In [1]: import numpy as np

In [2]: from numpy import linalg as LA

In [3]: np.set_printoptions(suppress=True, linewidth=100)

In [4]: rd = lambda a: np.round(a, 2) + 0

In [5]: arr = np.array([[0, -3, 0], [3, 0, 0], [0, 0, 0]])

In [6]: np.argsort(-LA.norm(arr, axis=0).round(6), kind="stable")[:3]
Out[6]: array([0, 1, 2])

In [7]: LA.matrix_rank(arr, rtol=0.1)
Out[7]: np.int64(2)

In [8]: [round(float(x), 2) for x in LA.svd(arr, compute_uv=False)[:3]]
Out[8]: [3.0, 3.0, 0.0]

In [9]: X = np.load("out12.npy")

In [10]: rd(X)
Out[10]: 
array([[ 0.98, -0.14, -0.02, -0.02, -0.1 , -0.1 ],
       [-0.14,  0.04, -0.14, -0.14, -0.69, -0.69],
       [-0.02, -0.14,  0.98, -0.02, -0.1 , -0.1 ],
       [-0.02, -0.14, -0.02,  0.98, -0.1 , -0.1 ],
       [-0.1 , -0.69, -0.1 , -0.1 ,  0.51, -0.49],
       [-0.1 , -0.69, -0.1 , -0.1 , -0.49,  0.51]])

In [11]: # symmetric

In [12]: rd(LA.eigvalsh(X).min())
Out[12]: np.float64(-1.0)

In [13]: [round(float(LA.det(X[:i, :i])), 2) + 0 for i in range(1, 7)]
Out[13]: [0.98, 0.02, 0.0, -0.02, -0.51, -1.0]

In [14]: vals, vecs = LA.eigh(X)

In [15]: x = np.array([9, 5, 8, 2, 2, 1])

In [16]: rd(vecs * np.maximum(vals, 0) @ vecs.T)
Out[16]: 
array([[ 0.99, -0.07, -0.01, -0.01, -0.05, -0.05],
       [-0.07,  0.52, -0.07, -0.07, -0.34, -0.34],
       [-0.01, -0.07,  0.99, -0.01, -0.05, -0.05],
       [-0.01, -0.07, -0.01,  0.99, -0.05, -0.05],
       [-0.05, -0.34, -0.05, -0.05,  0.75, -0.25],
       [-0.05, -0.34, -0.05, -0.05, -0.25,  0.75]])

In [17]: rd(LA.eigvalsh(X[1:, 1:]))
Out[17]: array([-0.98,  1.  ,  1.  ,  1.  ,  1.  ])

In [18]: rd(X.T @ X)
Out[18]: 
array([[1., 0., 0., 0., 0., 0.],
       [0., 1., 0., 0., 0., 0.],
       [0., 0., 1., 0., 0., 0.],
       [0., 0., 0., 1., 0., 0.],
       [0., 0., 0., 0., 1., 0.],
       [0., 0., 0., 0., 0., 1.]])

In [19]: rd(X @ X.T)
Out[19]: 
array([[1., 0., 0., 0., 0., 0.],
       [0., 1., 0., 0., 0., 0.],
       [0., 0., 1., 0., 0., 0.],
       [0., 0., 0., 1., 0., 0.],
       [0., 0., 0., 0., 1., 0.],
       [0., 0., 0., 0., 0., 1.]])

In [20]: rd(LA.eigvals(arr).sum().real)
Out[20]: np.float64(0.0)

In [21]: mat = np.loadtxt("run0.csv", delimiter=",")

In [22]: mat
Out[22]: 
array([[ 11.72,   2.26,  -1.99,  -4.95,  -0.74,  -6.93,  -2.64,  -6.27,   1.  ],
       [ 12.77,   2.72,  -1.78,  -6.04,  -1.77,  -7.95,  -2.58,  -4.02,   1.17],
       [ 13.98,   2.89,  -3.8 ,  -5.94,  -0.51,  -7.14,  -2.91,  -6.7 ,   1.62],
       [ 13.47,   2.82,  -0.89,  -4.47,  -1.87,  -6.3 ,  -3.32,  -7.12,   0.95],
       [ 12.67,   2.28,  -2.64,  -6.99,  -0.05,  -7.04,  -3.41,  -6.07,   1.87],
       [  1.93,   3.49,  -0.73, -14.07,  -3.77,  -7.29,  -3.57,   0.93,  -2.01],
       [  3.06,   2.49,  -0.43, -12.18,  -3.25,  -6.66,  -1.75,   3.4 ,  -0.69],
       [  3.59,   0.87,  -1.49, -12.3 ,  -1.97,  -5.85,  -2.82,   2.62,  -2.86],
       [ 13.2 ,   3.18,  -1.68,  -5.89,  -0.06,  -6.29,  -2.42,  -5.09,   1.48],
       [  3.81,   1.93,  -1.92, -12.43,  -4.01,  -5.32,  -1.67,   2.3 ,  -2.1 ],
       [ 15.41,   1.  ,  -4.21,  -6.81,  -2.11,  -6.31,  -3.13,  -7.14,   1.4 ],
       [ 13.37,   2.82,  -3.04,  -5.4 ,  -0.59,  -6.44,  -3.05,  -6.66,  -0.38]])

In [23]: x = np.array([9, 8, -6, 9, -8, -2, 2, 1, -3])

In [24]: target = mat @ x

In [25]: b, lr = np.zeros(9), 1 / LA.norm(mat, 2) ** 2

In [26]: for i in range(50):
    ...:     b -= lr * mat.T @ (mat @ b - target)
    ...:     if i % 10 == 0: print(i, round(LA.norm(mat @ b - target), 2))
    ...: 
0 139.63
10 38.78
20 34.5
30 33.68
40 32.94

In [27]: rd(b)
Out[27]: array([ 6.72,  0.67, -0.88,  3.03, -0.04, -0.95,  0.03, -4.04,  1.23])
